In [1]: import numpy as np

In [2]: np.set_printoptions(precision=1, suppress=True, linewidth=100)

In [3]: arr = np.load("data.npy")

In [4]: arr.round(1) + 0
Out[4]: 
array([[ 0.5,  1.5, -0.1, -1.9,  1.1, -4.2],
       [ 2.7, -2.8,  1.3,  0.6, -1. ,  2.7],
       [-2.5,  0. , -0.7,  2.1, -0.7,  3.6],
       [ 3.2, -0.7,  1.1, -2. ,  0.5, -3. ],
       [-3.6,  1.2, -1.3,  1.8, -0.3,  2.4],
       [ 2.2, -2.7,  1.1,  0.9, -1.1,  3.2],
       [-1.6,  2.5, -0.9, -1.2,  1.2, -3.5],
       [ 0.2,  1.7, -0.3, -1.8,  1.2, -4.2],
       [-3.8,  1.5, -1.4,  1.6, -0.1,  1.9],
       [ 4. , -2. ,  1.5, -1.3, -0.1, -1. ]])

In [5]: np.unique(arr.round(6), axis=0).shape
Out[5]: (10, 6)

In [6]: np.abs(np.diag(np.linalg.qr(arr)[1])) > 1e-9
Out[6]: array([ True,  True, False, False, False, False])

In [7]: np.linalg.inv(arr)
LinAlgError: Last 2 dimensions of the array must be square


In [8]: np.round(np.trace(np.linalg.pinv(arr) @ arr), 1)
Out[8]: np.float64(2.0)

In [9]: np.linalg.lstsq(arr[:-1].T, arr[-1])[2]
Out[9]: np.int32(2)

In [10]: X = np.load("dump.npy")

In [11]: X
Out[11]: 
array([[0, 1, 0, 0, 2, 1, 1],
       [0, 1, 0, 0, 2, 1, 1],
       [1, 2, 1, 1, 3, 2, 2],
       [0, 1, 0, 0, 2, 1, 1]])

In [12]: np.round(X @ np.linalg.pinv(X) @ X, 1) + 0
Out[12]: 
array([[0., 1., 0., 0., 2., 1., 1.],
       [0., 1., 0., 0., 2., 1., 1.],
       [1., 2., 1., 1., 3., 2., 2.],
       [0., 1., 0., 0., 2., 1., 1.]])

In [13]: left, sv, VT = np.linalg.svd(X)

In [14]: sv.round(1) + 0
Out[14]: array([6.6, 1.3, 0. , 0. ])

In [15]: M2 = left[:, :2] @ np.diag(sv[:2]) @ VT[:2]

In [16]: M2.round(1) + 0
Out[16]: 
array([[0., 1., 0., 0., 2., 1., 1.],
       [0., 1., 0., 0., 2., 1., 1.],
       [1., 2., 1., 1., 3., 2., 2.],
       [0., 1., 0., 0., 2., 1., 1.]])

In [17]: np.linalg.matrix_rank(X, rtol=0.05)
Out[17]: np.int64(2)

In [18]: np.linalg.matrix_rank(M2)
Out[18]: np.int64(2)

In [19]: np.round(np.linalg.norm(X - M2, 2), 1), np.round(sv[2], 1)
Out[19]: (np.float64(0.0), np.float64(0.0))

In [20]: round(np.abs(X - M2).max(), 1)
Out[20]: np.float64(0.0)

In [21]: u = np.array([-1, -1])

In [22]: np.convolve(X[2], u)
Out[22]: array([-1, -3, -3, -2, -4, -5, -4, -2])

In [23]: np.correlate(X[2], X[1], "full")
Out[23]: array([ 1,  3,  5,  6,  6,  8, 12,  7,  5,  3,  2,  2,  0])

In [24]: np.cross(X[2, :3], X[1, :3])
Out[24]: array([-1,  0,  1])

In [25]: np.array([np.convolve(row, u, "same") for row in X])
Out[25]: 
array([[ 0, -1, -1,  0, -2, -3, -2],
       [ 0, -1, -1,  0, -2, -3, -2],
       [-1, -3, -3, -2, -4, -5, -4],
       [ 0, -1, -1,  0, -2, -3, -2]])

In [26]: vec = np.array([3, 1, -2, 2, 1, 0, 3])

In [27]: h = np.maximum(X @ vec, 0)

In [28]: X * (h > 1e-9)[:, None]
Out[28]: 
array([[0, 1, 0, 0, 2, 1, 1],
       [0, 1, 0, 0, 2, 1, 1],
       [1, 2, 1, 1, 3, 2, 2],
       [0, 1, 0, 0, 2, 1, 1]])

In [29]: np.flatnonzero(h > 1e-9)
Out[29]: array([0, 1, 2, 3])

In [30]: np.tanh(X @ vec)
Out[30]: array([1., 1., 1., 1.])

In [31]: np.maximum(X @ (3 * vec), 0)
Out[31]: array([18, 18, 42, 18])

In [32]: np.maximum(X @ vec, 0) - np.maximum(-X @ vec, 0)
Out[32]: array([ 6,  6, 14,  6])

In [33]: r = np.linalg.matrix_rank(X)

In [34]: r
Out[34]: np.int64(2)

In [35]: N = np.linalg.svd(X)[2][r:].T

In [36]: np.linalg.matrix_rank(X.T @ X), np.linalg.matrix_rank(X @ X.T)
Out[36]: (np.int64(2), np.int64(2))

In [37]: N @ N.T
Out[37]: 
array([[ 0.7, -0.1, -0.3, -0.3,  0.1, -0.1, -0.1],
       [-0.1,  0.8, -0.1, -0.1, -0.2, -0.2, -0.2],
       [-0.3, -0.1,  0.7, -0.3,  0.1, -0.1, -0.1],
       [-0.3, -0.1, -0.3,  0.7,  0.1, -0.1, -0.1],
       [ 0.1, -0.2,  0.1,  0.1,  0.4, -0.2, -0.2],
       [-0.1, -0.2, -0.1, -0.1, -0.2,  0.8, -0.2],
       [-0.1, -0.2, -0.1, -0.1, -0.2, -0.2,  0.8]])

In [38]: [int(np.linalg.matrix_rank(np.delete(X, i, axis=0))) for i in range(4)]
Out[38]: [2, 2, 1, 2]

In [39]: E = np.loadtxt("case17.csv", delimiter=",")

In [40]: E.round(1) + 0
Out[40]: 
array([[ 0. ,  1. ,  1.2,  1.9,  1. ],
       [-0.1,  1.1,  0.9,  2. ,  1.2],
       [ 0. ,  1.1,  0.8,  2. ,  1.1],
       [ 0. ,  1.1,  1.2,  1.9,  1.1],
       [ 0.1,  1. ,  1. ,  1.9,  1. ],
       [ 0. ,  1. ,  1.2,  2.1,  1.1],
       [ 0.2,  1.1,  1. ,  2.1,  1. ],
       [ 0. ,  0.9,  1.2,  1.9,  0.9],
       [ 0.1,  1. ,  1.1,  2.1,  0.9],
       [ 0. ,  1.1,  1.2,  2.1,  1. ],
       [ 0. ,  1. ,  1. ,  2. ,  1.1],
       [ 0.2,  1. ,  1.1,  2.1,  1. ],
       [ 0. ,  1.1,  1. ,  2. ,  1. ],
       [ 0. ,  1.1,  0.9,  2. ,  0.9],
       [ 0. ,  0.9,  1.2,  2. ,  1. ],
       [-0.1,  1. ,  1.2,  2. ,  1. ],
       [ 2. ,  2.2,  2. ,  1. ,  1.1],
       [ 2.1,  2. ,  1.8,  1. ,  0.9],
       [ 2. ,  1.9,  2. ,  0.8,  0.7],
       [ 2. ,  1.9,  2. ,  1.1,  1. ],
       [ 1.8,  1.9,  1.8,  1.1,  1. ],
       [ 1.8,  2.1,  2. ,  0.9,  1.1],
       [ 2. ,  2. ,  2.2,  1. ,  0.9],
       [ 2.1,  1.8,  2.1,  1. ,  1. ],
       [ 2. ,  1.9,  2. ,  1. ,  1.1],
       [ 2.1,  2. ,  2. ,  0.9,  1. ],
       [ 1.8,  2. ,  1.9,  1.1,  1.2],
       [ 1.9,  2.1,  1.9,  1.1,  0.8],
       [ 1.9,  2.2,  2.1,  0.9,  1. ],
       [ 2. ,  2. ,  1.9,  1. ,  1.2],
       [ 1.9,  1.9,  1.9,  0.9,  1. ],
       [ 2. ,  1.9,  1.8,  1. ,  0.9]])

In [41]: W2 = E[[2, 23]].astype(float)

In [42]: for _ in range(4):
    ...:     lab = np.linalg.norm(E[:, None] - W2, axis=-1).argmin(axis=1)
    ...:     W2 = np.array([E[lab == j].mean(axis=0) for j in range(2)])
    ...: 

In [43]: lab
Out[43]: 
array([0, 0, 0, 0, 0, 0, 0, 0, 0, 0, 0, 0, 0, 0, 0, 0, 1, 1, 1, 1, 1, 1, 1, 1, 1, 1, 1, 1, 1, 1, 1,
       1])

In [44]: W2.round(1) + 0
Out[44]: 
array([[0. , 1. , 1.1, 2. , 1. ],
       [2. , 2. , 2. , 1. , 1. ]])

In [45]: u, v = W2[1], W2[0]

In [46]: np.round(u @ v, 1)
Out[46]: np.float64(7.2)

In [47]: pr = (u @ v) / (u @ u) * u

In [48]: round(float((v - pr) @ u), 1)
Out[48]: -0.0

In [49]: np.round(v - pr, 1) + 0
Out[49]: array([-1. ,  0. ,  0. ,  1.5,  0.5])

In [50]: np.linalg.matrix_rank(np.outer(u, v))
Out[50]: np.int64(1)

In [51]: round(float(np.linalg.norm(u + v) ** 2 + np.linalg.norm(u - v) ** 2), 1)
Out[51]: 41.8

In [52]: np.round(np.outer(u, v), 1) + 0
Out[52]: 
array([[0. , 2. , 2.1, 3.9, 2. ],
       [0. , 2. , 2.1, 4. , 2. ],
       [0. , 2. , 2.1, 4. , 2. ],
       [0. , 1. , 1.1, 2. , 1. ],
       [0. , 1. , 1.1, 2. , 1. ]])

In [53]: vec = np.array([3, -3, 1, 1, 3])

In [54]: y = E @ vec

In [55]: np.linalg.lstsq(E, y)[0]
Out[55]: array([ 3., -3.,  1.,  1.,  3.])

In [56]: np.round(np.linalg.pinv(E) @ E, 1) + 0
Out[56]: 
array([[1., 0., 0., 0., 0.],
       [0., 1., 0., 0., 0.],
       [0., 0., 1., 0., 0.],
       [0., 0., 0., 1., 0.],
       [0., 0., 0., 0., 1.]])

In [57]: rng = np.random.default_rng(113)

In [58]: y = y + 0.1 * rng.normal(size=32)

In [59]: y
Out[59]: 
array([3.3, 2.8, 2.7, 2.6, 3.4, 3.8, 3.8, 3. , 3. , 3.5, 3. , 3.6, 2.8, 2.5, 3.3, 2.7, 5.5, 6. ,
       5.5, 6.4, 5.4, 5.3, 5.9, 6.7, 6.7, 6.6, 6. , 4.7, 5.1, 6.3, 5.8, 5.8])

In [60]: c, *_ = np.linalg.lstsq(E, y)

In [61]: [round(float(np.linalg.norm(np.linalg.solve(E.T @ E + lam * np.eye(5), E.T @ y))), 2) for lam in (0, 1, 10, 100)]
Out[61]: [5.53, 1.87, 1.53, 1.16]

In [62]: np.round(E.T @ (y - E @ c), 1) + 0
Out[62]: array([0., 0., 0., 0., 0.])

In [63]: c
Out[63]: array([ 3.1, -3.2,  1.1,  1. ,  3. ])

In [64]: round(np.linalg.norm(y - E @ c), 1)
Out[64]: np.float64(0.7)

In [65]: M2 = np.array([[1, 1], [1, -1]])

In [66]: F = np.kron(M2, np.kron(M2, M2))[rng.permutation(8)][:3]

In [67]: F
Out[67]: 
array([[ 1, -1, -1,  1, -1,  1,  1, -1],
       [ 1, -1,  1, -1, -1,  1, -1,  1],
       [ 1,  1, -1, -1,  1,  1, -1, -1]])

In [68]: theta = np.radians(60)

In [69]: Rm = np.eye(8)

In [70]: Rm[6, 6] = Rm[3, 3] = np.cos(theta)

In [71]: Rm[6, 3], Rm[3, 6] = -np.sin(theta), np.sin(theta)

In [72]: Rm
Out[72]: 
array([[ 1. ,  0. ,  0. ,  0. ,  0. ,  0. ,  0. ,  0. ],
       [ 0. ,  1. ,  0. ,  0. ,  0. ,  0. ,  0. ,  0. ],
       [ 0. ,  0. ,  1. ,  0. ,  0. ,  0. ,  0. ,  0. ],
       [ 0. ,  0. ,  0. ,  0.5,  0. ,  0. ,  0.9,  0. ],
       [ 0. ,  0. ,  0. ,  0. ,  1. ,  0. ,  0. ,  0. ],
       [ 0. ,  0. ,  0. ,  0. ,  0. ,  1. ,  0. ,  0. ],
       [ 0. ,  0. ,  0. , -0.9,  0. ,  0. ,  0.5,  0. ],
       [ 0. ,  0. ,  0. ,  0. ,  0. ,  0. ,  0. ,  1. ]])

In [73]: M2 = F @ Rm.T

In [74]: M2
Out[74]: 
array([[ 1. , -1. , -1. ,  1.4, -1. ,  1. , -0.4, -1. ],
       [ 1. , -1. ,  1. , -1.4, -1. ,  1. ,  0.4,  1. ],
       [ 1. ,  1. , -1. , -1.4,  1. ,  1. ,  0.4, -1. ]])

In [75]: np.linalg.svd(F, compute_uv=False), np.linalg.svd(M2, compute_uv=False)
Out[75]: (array([2.8, 2.8, 2.8]), array([2.8, 2.8, 2.8]))

In [76]: np.abs(M2 - F).max(axis=0)
Out[76]: array([0. , 0. , 0. , 0.4, 0. , 0. , 1.4, 0. ])
